$ python3 -q
>>> import numpy as np
>>> import numpy.linalg as la
>>> np.set_printoptions(precision=2, suppress=True, linewidth=100)
>>> rnd = lambda a: np.round(a, 2) + 0
>>> A = np.load("m.npy")
>>> A
array([[  1,  -3,   9, -27],
       [  1,  -2,   4,  -8],
       [  1,  -1,   1,  -1],
       [  1,   0,   0,   0],
       [  1,   1,   1,   1],
       [  1,   2,   4,   8],
       [  1,   3,   9,  27]])
>>> x = np.array([0, -1, -1, -2])
>>> target = A @ x
>>> print(target)
[ 48  14   2   0  -4 -22 -66]
>>> rnd(la.lstsq(A, target)[0])
array([ 0., -1., -1., -2.])
>>> print(rnd(la.solve(A.T @ A, A.T @ target)))
[ 0. -1. -1. -2.]
>>> rng = np.random.default_rng(65)
>>> target = target + 0.02 * rng.normal(size=7)
>>> rnd(target)
array([ 47.98,  14.  ,   2.02,  -0.03,  -4.01, -22.02, -66.  ])
>>> coef, *_ = la.lstsq(A, target)
>>> rnd(A.T @ (target - A @ coef))
array([0., 0., 0., 0.])
>>> rnd(la.norm(target - A @ coef))
np.float64(0.03)
>>> coef.round()
array([-0., -1., -1., -2.])
>>> [round(float(la.norm(la.solve(A.T @ A + lam * np.eye(4), A.T @ target))), 2) for lam in (0, 1, 10, 100)]
[2.45, 2.4, 2.31, 2.09]
>>> A2 = np.array([[-1, 2, 2, 0, 2, 0, -1],
...     [1, -1, 1, 0, 2, 1, 1],
...     [-1, 1, 1, 2, -1, 0, -1],
...     [2, 2, -2, 2, -1, 2, 0],
...     [1, 1, 0, -2, 2, 2, 1],
...     [1, 0, -2, -1, 0, 2, 2],
...     [-1, 1, 0, -1, 0, 1, 0]])
>>> M = np.tril(A2)
>>> M
array([[-1,  0,  0,  0,  0,  0,  0],
       [ 1, -1,  0,  0,  0,  0,  0],
       [-1,  1,  1,  0,  0,  0,  0],
       [ 2,  2, -2,  2,  0,  0,  0],
       [ 1,  1,  0, -2,  2,  0,  0],
       [ 1,  0, -2, -1,  0,  2,  0],
       [-1,  1,  0, -1,  0,  1,  0]])
>>> x = np.array([-2, 1, -1, 0, -2, 2, -2])
>>> (M * x).sum(axis=1)
array([ 2, -3,  2,  0, -5,  4,  5])
>>> la.norm(M @ x) <= la.norm(M, 2) * la.norm(x) + 1e-9
np.True_
>>> (M @ x).argmax()
np.int64(6)
>>> print(np.einsum("ij,j->i", M, x))
[ 2 -3  2  0 -5  4  5]
>>> M @ np.ones(7)
array([-1.,  0.,  1.,  4.,  2.,  0.,  0.])
>>> M @ np.eye(7)[5]
array([0., 0., 0., 0., 0., 2., 1.])
>>> r0, r1 = M[2], M[0]
>>> r0 @ r0
np.int64(3)
>>> p = (r0 @ r1) / (r0 @ r0) * r0
>>> np.outer(r0, r1)
array([[ 1,  0,  0,  0,  0,  0,  0],
       [-1,  0,  0,  0,  0,  0,  0],
       [-1,  0,  0,  0,  0,  0,  0],
       [ 0,  0,  0,  0,  0,  0,  0],
       [ 0,  0,  0,  0,  0,  0,  0],
       [ 0,  0,  0,  0,  0,  0,  0],
       [ 0,  0,  0,  0,  0,  0,  0]])
>>> rnd(r1 - p)
array([-0.67, -0.33, -0.33,  0.  ,  0.  ,  0.  ,  0.  ])
>>> la.matrix_rank(np.outer(r0, r1))
np.int64(1)
>>> gram = M.T @ M
>>> np.trace(gram), (M ** 2).sum()
(np.int64(46), np.int64(46))
>>> rnd(la.eigvalsh(gram)[::-1])
array([19.36, 12.92,  7.21,  6.02,  0.46,  0.04,  0.  ])
>>> data = np.tril(np.array([[7, 6, 3, 8, 6, 8],
...     [8, 6, 7, 5, 1, 5],
...     [3, 2, 9, 8, 9, 9],
...     [6, 2, 8, 5, 8, 6],
...     [4, 8, 6, 5, 8, 7],
...     [1, 2, 6, 9, 2, 2]]), -1) + np.eye(6, dtype=int)
>>> data
array([[1, 0, 0, 0, 0, 0],
       [8, 1, 0, 0, 0, 0],
       [3, 2, 1, 0, 0, 0],
       [6, 2, 8, 1, 0, 0],
       [4, 8, 6, 5, 1, 0],
       [1, 2, 6, 9, 2, 1]])
>>> np.prod(np.diag(data)), rnd(la.det(data))
(np.int64(1), np.float64(1.0))
>>> print(rnd(np.sort(la.eigvals(data))))
[1. 1. 1. 1. 1. 1.]
>>> theta = np.deg2rad(15)
>>> W0 = np.eye(4)
>>> W0[np.ix_([0, 2], [0, 2])] = [[np.cos(theta), -np.sin(theta)], [np.sin(theta), np.cos(theta)]]
>>> rnd(W0)
array([[ 0.97,  0.  , -0.26,  0.  ],
       [ 0.  ,  1.  ,  0.  ,  0.  ],
       [ 0.26,  0.  ,  0.97,  0.  ],
       [ 0.  ,  0.  ,  0.  ,  1.  ]])
>>> x = np.array([-1, 2, 0, -1])
>>> target = W0 @ x
>>> rnd(target)
array([-0.97,  2.  , -0.26, -1.  ])
>>> rnd(la.solve(W0, W0[:, 3]))
array([0., 0., 0., 1.])
>>> print(rnd(la.solve(W0, 4 * target)))
[-4.  8.  0. -4.]
>>> x = np.array([2, 3, 2, 5])
>>> target = W0 @ x
>>> coef, lr = np.zeros(4), 1 / la.norm(W0, 2) ** 2
>>> for i in range(200):
...     coef -= lr * W0.T @ (W0 @ coef - target)
...     if i % 50 == 0: print(i, round(la.norm(W0 @ coef - target), 2))
... 
0 0.0
50 0.0
100 0.0
150 0.0
>>> rnd(coef)
array([2., 3., 2., 5.])
>>> theta = np.sort(rng.uniform(-2, 2, 28))
>>> K = np.c_[theta, theta ** 2, theta ** 3] @ np.array([[-2, -3, 2, 3, 1, -2], [0, 3, -3, 2, -1, -1], [-2, 1, -3, -3, 2, 3]])
>>> print(rnd(K))
[[ 18.91   9.87   7.09  24.29 -20.79 -22.42]
 [ 17.45   9.66   5.89  21.99 -19.15 -20.29]
 [ 17.22   9.63   5.71  21.63 -18.9  -19.96]
 [ 10.82   8.22   1.04  11.74 -11.71 -10.85]
 [  8.23   7.31  -0.48   7.87  -8.79  -7.32]
 [  7.52   7.01  -0.83   6.84  -7.98  -6.38]
 [  7.13   6.84  -1.02   6.26  -7.54  -5.86]
 [  6.7    6.63  -1.21   5.65  -7.05  -5.3 ]
 [  2.29   3.45  -1.91   0.09  -2.09  -0.28]
 [  1.42   2.37  -1.5   -0.55  -1.17   0.31]
 [  1.25   2.13  -1.38  -0.62  -1.     0.37]
 [  0.52   0.9   -0.63  -0.57  -0.34   0.39]
 [  0.42   0.71  -0.5   -0.5   -0.26   0.34]
 [  0.13   0.21  -0.14  -0.19  -0.07   0.13]
 [  0.03   0.05  -0.03  -0.05  -0.02   0.03]
 [ -0.3   -0.37   0.22   0.47   0.13  -0.3 ]
 [ -0.46  -0.5    0.26   0.72   0.19  -0.45]
 [ -1.1   -0.65   0.     1.5    0.44  -0.84]
 [ -1.31  -0.61  -0.18   1.67   0.53  -0.89]
 [ -4.33   1.25  -4.54   1.91   2.21   0.21]
 [ -4.67   1.51  -5.1    1.8    2.42   0.44]
 [ -8.66   4.73 -11.96  -0.36   5.2    3.82]
 [ -8.94   4.96 -12.46  -0.55   5.41   4.09]
 [-11.97   7.46 -17.8   -2.83   7.68   7.13]
 [-14.79   9.76 -22.77  -5.2    9.85  10.13]
 [-16.14  10.87 -25.16  -6.4   10.91  11.62]
 [-18.96  13.16 -30.15  -9.    13.16  14.8 ]
 [-19.88  13.9  -31.79  -9.89  13.9   15.86]]
>>> r = la.matrix_rank(K)
>>> r
np.int64(3)
>>> null = la.svd(K)[2][r:].T
>>> print([int(la.matrix_rank(K[:, :j + 1])) for j in range(6)])
[1, 2, 3, 3, 3, 3]
>>> [int(la.matrix_rank(np.delete(K, i, axis=0))) for i in range(28)]
[3, 3, 3, 3, 3, 3, 3, 3, 3, 3, 3, 3, 3, 3, 3, 3, 3, 3, 3, 3, 3, 3, 3, 3, 3, 3, 3, 3]
>>> la.matrix_rank(K.T @ K), la.matrix_rank(K @ K.T)
(np.int64(3), np.int64(3))
>>> np.allclose(K @ null, 0)
True
